In [1]: import numpy as np

In [2]: np.set_printoptions(suppress=True, linewidth=120)

In [3]: J = np.diag(np.array([1, -3, -3, -3, -5])) + -3 * np.eye(5, k=1) + -3 * np.eye(5, k=-1)

In [4]: J
Out[4]: 
array([[ 1., -3.,  0.,  0.,  0.],
       [-3., -3., -3.,  0.,  0.],
       [ 0., -3., -3., -3.,  0.],
       [ 0.,  0., -3., -3., -3.],
       [ 0.,  0.,  0., -3., -5.]])

In [5]: vec = np.array([3, 4, 0, 4, 0])

In [6]: h1 = np.maximum(J @ vec, 0)

In [7]: np.flatnonzero(h1 > 1e-9)
Out[7]: array([], dtype=int64)

In [8]: np.round(np.tanh(J @ vec), 2)
Out[8]: array([-1., -1., -1., -1., -1.])

In [9]: np.maximum(J @ (3 * vec), 0)
Out[9]: array([0., 0., 0., 0., 0.])

In [10]: E = np.load("test17.npy")

In [11]: E
Out[11]: 
array([[-2,  2,  0,  0],
       [ 1,  3,  0,  0],
       [ 0,  0, -2,  2],
       [ 0,  0,  1,  3]])

In [12]: evals, vecs = np.linalg.eig(E)

In [13]: evals.round(2)
Out[13]: array([-2.37,  3.37, -2.37,  3.37])

In [14]: np.round(np.sort(np.linalg.eigvals(E @ E)), 2)
Out[14]: array([ 5.63,  5.63, 11.37, 11.37])

In [15]: np.round(E @ vecs[:, 0] - evals[0] * vecs[:, 0], 2) + 0
Out[15]: array([0., 0., 0., 0.])

In [16]: blk = np.stack([E, 2 * E, E[::-1]])

In [17]: np.einsum("bij,cij->bc", blk, blk)
Out[17]: 
array([[ 36,  72,   0],
       [ 72, 144,   0],
       [  0,   0,  36]])

In [18]: (blk @ E.T).shape
Out[18]: (3, 4, 4)

In [19]: np.linalg.matrix_rank(blk.reshape(3, -1))
Out[19]: np.int64(2)

In [20]: f = np.array([4, 0, -1, 0])

In [21]: A2 = E + np.outer(f, np.eye(4)[2])

In [22]: round(np.linalg.det(A2) / np.linalg.det(E), 2), round(1 + np.linalg.solve(E, f)[2], 2)
Out[22]: (np.float64(1.37), np.float64(1.38))

In [23]: A2
Out[23]: 
array([[-2.,  2.,  4.,  0.],
       [ 1.,  3.,  0.,  0.],
       [ 0.,  0., -3.,  2.],
       [ 0.,  0.,  1.,  3.]])

In [24]: M = np.array([[-2, 2, 0, -1], [-3, 1, -2, 2], [3, 2, 3, 0], [-3, 1, -2, -2]])

In [25]: M[-1] = M[0] + -1 * M[1]

In [26]: print(M)
[[-2  2  0 -1]
 [-3  1 -2  2]
 [ 3  2  3  0]
 [ 1  1  2 -3]]

In [27]: rk = np.linalg.matrix_rank(M)

In [28]: rk
Out[28]: np.int64(3)

In [29]: null = np.linalg.svd(M)[2][rk:].T

In [30]: null.shape
Out[30]: (4, 1)

In [31]: np.allclose(M @ null, 0)
Out[31]: True

In [32]: np.linalg.matrix_rank(M.T @ M), np.linalg.matrix_rank(M @ M.T)
Out[32]: (np.int64(3), np.int64(3))

In [33]: [int(np.linalg.matrix_rank(np.delete(M, i, axis=0))) for i in range(4)]
Out[33]: [3, 3, 2, 3]

In [34]: [int(np.linalg.matrix_rank(M[:, :j + 1])) for j in range(4)]
Out[34]: [1, 2, 3, 3]

In [35]: round(np.linalg.norm(M), 2)
Out[35]: np.float64(8.0)

In [36]: print(M.shape)
(4, 4)

In [37]: M.sum(axis=1)
Out[37]: array([-1, -2,  8,  1])

In [38]: M.mean(axis=0)
Out[38]: array([-0.25,  1.5 ,  0.75, -0.5 ])

In [39]: np.count_nonzero(M)
Out[39]: np.int64(14)

In [40]: K = np.array([[0.0, 0.0, 0.0, 0.0, 1.0, -2.0],
    ...:     [0.0, 0.0, 0.0, 0.0, 4.0, -3.0],
    ...:     [0.0, 0.0, 0.0, 0.0, -4.0, -4.0],
    ...:     [0.0, 0.0, 0.0, 0.0, -5.0, 3.0],
    ...:     [1.0, 4.0, -4.0, -5.0, 0.0, 0.0],
    ...:     [-2.0, -3.0, -4.0, 3.0, 0.0, 0.0]])

In [41]: evals, vecs = np.linalg.eigh(K)

In [42]: vec = np.array([5, 3, 9, 8, 9, 8])

In [43]: (np.sign(vecs[:, -1].round(6)) == np.sign(vecs[0, -1].round(6))).astype(int)
Out[43]: array([1, 1, 0, 0, 1, 0])

In [44]: np.round(np.linalg.eigvalsh(K[1:, 1:]), 2) + 0
Out[44]: array([-7.84, -5.44,  0.  ,  5.44,  7.84])
